>>> import numpy as np
>>> import numpy.linalg as la
>>> np.set_printoptions(precision=2, suppress=True, linewidth=160, sign=" ")
>>> tidy = lambda a: np.round(a, 2) + 0
>>> feats = np.load("run1.npy")
>>> feats
array([[ 1.6 ,  0.4 , -4.32,  0.6 ],
       [-1.2 ,  1.2 ,  2.46, -0.4 ],
       [ 0.6 , -0.5 , -2.06, -0.8 ],
       [-0.5 ,  1.2 ,  2.1 , -1.1 ],
       [-1.3 , -1.  ,  4.09, -0.7 ],
       [ 0.1 , -1.6 ,  0.21,  0.7 ],
       [-1.8 , -0.2 ,  5.95, -2.4 ],
       [ 0.1 , -0.6 , -0.09, -0.2 ],
       [ 1.2 , -2.3 , -3.12, -1.1 ],
       [ 0.9 ,  0.4 , -2.55,  1.5 ],
       [ 0.9 , -0.6 , -2.92, -1.1 ],
       [ 0.  ,  1.7 ,  0.3 ,  1.8 ],
       [-0.7 ,  1.2 ,  1.86, -1.3 ],
       [ 0.6 ,  0.1 , -1.76, -0.7 ],
       [ 2.1 ,  0.8 , -6.18, -1.3 ],
       [ 1.7 , -0.8 , -5.4 , -1.7 ]])
>>> x0 = np.array([-8, -7, -8, 6])
>>> target = feats @ x0
>>> tidy(la.solve(feats.T @ feats, feats.T @ target))
array([-8., -7., -8.,  6.])
>>> tidy(la.lstsq(feats, target)[0])
array([-8., -7., -8.,  6.])
>>> rng = np.random.default_rng(23)
>>> target = target + 0.05 * rng.normal(size=16)
>>> tidy(target)
array([ 22.59, -20.87,  10.38, -27.92, -19.5 ,  12.81, -46.15,   2.95,  24.9 ,  19.44,  13.77,  -3.53, -25.5 ,   4.46,  19.21,  24.99])
>>> b, *_ = la.lstsq(feats, target)
>>> tidy(la.norm(target - feats @ b))
np.float64(0.19)
>>> tidy(b)
array([-8.08, -7.01, -8.03,  6.  ])
>>> b.round()
array([-8., -7., -8.,  6.])
>>> other = np.array([[3, -5], [4, 4], [5, -2]])
>>> data = np.block([[np.zeros((3, 3)), other], [other.T, np.zeros((2, 2))]])
>>> data
array([[ 0.,  0.,  0.,  3., -5.],
       [ 0.,  0.,  0.,  4.,  4.],
       [ 0.,  0.,  0.,  5., -2.],
       [ 3.,  4.,  5.,  0.,  0.],
       [-5.,  4., -2.,  0.,  0.]])
>>> vals, vecs = la.eigh(data)
>>> tidy(np.abs(vecs[:, -1]))
array([ 0.51,  0.07,  0.49,  0.56,  0.43])
>>> tidy(vals)
array([-7.54, -6.18,  0.  ,  6.18,  7.54])
>>> tidy(np.sort(np.abs(la.eigvals(data))))
array([ 0.  ,  6.18,  6.18,  7.54,  7.54])
>>> tidy(la.det(data))
np.float64(0.0)
>>> np.allclose(data, data.T)
True
>>> np.allclose(data @ data.T, data.T @ data)
True
>>> z = rng.permutation(5)
>>> z
array([ 2,  4,  3,  1,  0])
>>> other = data[z][:, z]
>>> tidy(la.det(other)), tidy(la.det(data[z]))
(np.float64(0.0), np.float64(0.0))
>>> np.allclose(other, data)
False
>>> hat = np.triu(np.array([[1, -1, 2, -1, 2],
...     [0, 1, 0, -1, -2],
...     [-1, -1, 0, 1, -2],
...     [1, 1, 2, 2, 0],
...     [0, -1, 0, 1, 0]]), 1) + np.eye(5)
>>> other = hat @ data @ la.inv(hat)
>>> la.matrix_rank(other)
np.int64(4)
>>> tidy(np.poly(other))
array([   1.,    0.,  -95.,    0., 2169.,    0.])
>>> hat @ data - data @ hat
array([[-13.,   4.,  -9.,   6.,  -8.],
       [  7., -12.,  -1.,   0.,   0.],
       [ 13.,  -4.,   9.,   0.,   0.],
       [  0.,   3.,  -6.,   2.,  12.],
       [  0.,  -5.,  10.,   1.,  14.]])
>>> other
array([[-13.,  -9.,  17., -30.,  29.],
       [  7.,  -5., -15.,  21., -50.],
       [ 13.,   9., -17.,  44., -44.],
       [  3.,   7.,  -1.,  11.,   6.],
       [ -5.,  -1.,   8., -14.,  24.]])
>>> J = np.array([[0, 4, 0, 4, 3, 4],
...     [0, 1, 2, 4, 4, 1],
...     [0, 0, 5, 5, 1, 5],
...     [0, 0, 0, 0, 3, 4],
...     [0, 0, 0, 0, 5, 2],
...     [0, 0, 0, 0, 0, 4]])
>>> other = np.array([[-3, 1], [-3, 1], [2, -1], [2, -1], [2, 1], [-2, 3]])
>>> J @ other
array([[-6, 15],
       [15,  2],
       [12,  6],
       [-2, 15],
       [ 6, 11],
       [-8, 12]])
>>> np.vstack([J, other.T]).shape
(8, 6)
>>> rank = la.matrix_rank(J)
>>> rank
np.int64(5)
>>> N = la.svd(J)[2][rank:].T
>>> la.matrix_rank(J.T @ J), la.matrix_rank(J @ J.T)
(np.int64(5), np.int64(5))
>>> J @ N
array([[ 0.],
       [ 0.],
       [ 0.],
       [ 0.],
       [ 0.],
       [ 0.]])
>>> N.shape
(6, 1)
>>> [int(la.matrix_rank(np.delete(J, i, axis=0))) for i in range(6)]
[4, 4, 4, 5, 5, 5]
